$ python3 -q
>>> import numpy as np
>>> from numpy import linalg as LA
>>> np.set_printoptions(precision=2, suppress=True, linewidth=120)
>>> A = np.load("m.npy")
>>> A
array([[0, 2, 1, 3, 0, 4, 0, 3, 0, 1, 0],
       [0, 0, 5, 4, 0, 3, 0, 0, 4, 0, 2],
       [0, 0, 0, 2, 1, 3, 4, 1, 0, 3, 3],
       [0, 0, 0, 0, 4, 0, 4, 4, 3, 0, 2],
       [0, 0, 0, 0, 0, 0, 4, 2, 2, 0, 0],
       [0, 0, 0, 0, 0, 0, 4, 0, 5, 4, 4],
       [0, 0, 0, 0, 0, 0, 0, 4, 0, 1, 0],
       [0, 0, 0, 0, 0, 0, 0, 0, 0, 5, 2],
       [0, 0, 0, 0, 0, 0, 0, 0, 0, 1, 4],
       [0, 0, 0, 0, 0, 0, 0, 0, 0, 0, 1],
       [0, 0, 0, 0, 0, 0, 0, 0, 0, 0, 0]])
>>> # triangular: eigenvalues sit on the diagonal
>>> A2 = np.array([[3, 1],
...     [-1, -2],
...     [-1, 3],
...     [3, 2],
...     [2, 1],
...     [0, -2],
...     [0, -1],
...     [-2, 2],
...     [-1, 2],
...     [1, 1],
...     [-1, -2]])
>>> np.vstack([A, A2.T]).shape
(13, 11)
>>> np.einsum("ik,kj->ij", A, A2)
array([[ 1,  4],
       [ 1, 21],
       [ 6, -6],
       [-5, 10],
       [-6,  4],
       [-5,  2],
       [-7,  9],
       [ 3,  1],
       [-3, -7],
       [-1, -2],
       [ 0,  0]])
>>> np.einsum("ik,kj->ji", A, A2)
array([[ 1,  1,  6, -5, -6, -5, -7,  3, -3, -1,  0],
       [ 4, 21, -6, 10,  4,  2,  9,  1, -7, -2,  0]])
>>> LA.matrix_rank(A @ A2)
np.int64(2)
>>> A2.T @ A.T
array([[ 1,  1,  6, -5, -6, -5, -7,  3, -3, -1,  0],
       [ 4, 21, -6, 10,  4,  2,  9,  1, -7, -2,  0]])
>>> np.einsum("ij->j", A)
array([ 0,  2,  6,  9,  5, 10, 16, 14, 14, 15, 18])
>>> print(np.einsum("ij,ij->i", A, A))
[40 70 49 61 24 73 17 29 17  1  0]
>>> LA.matrix_rank(np.vstack([A, A2.T]))
np.int64(11)
>>> A @ A2
array([[ 1,  4],
       [ 1, 21],
       [ 6, -6],
       [-5, 10],
       [-6,  4],
       [-5,  2],
       [-7,  9],
       [ 3,  1],
       [-3, -7],
       [-1, -2],
       [ 0,  0]])
>>> np.abs(np.diag(LA.qr(A)[1])) > 1e-9
array([False, False, False, False, False, False, False, False, False, False, False])
>>> LA.lstsq(A[:-1].T, A[-1])[2]
np.int32(9)
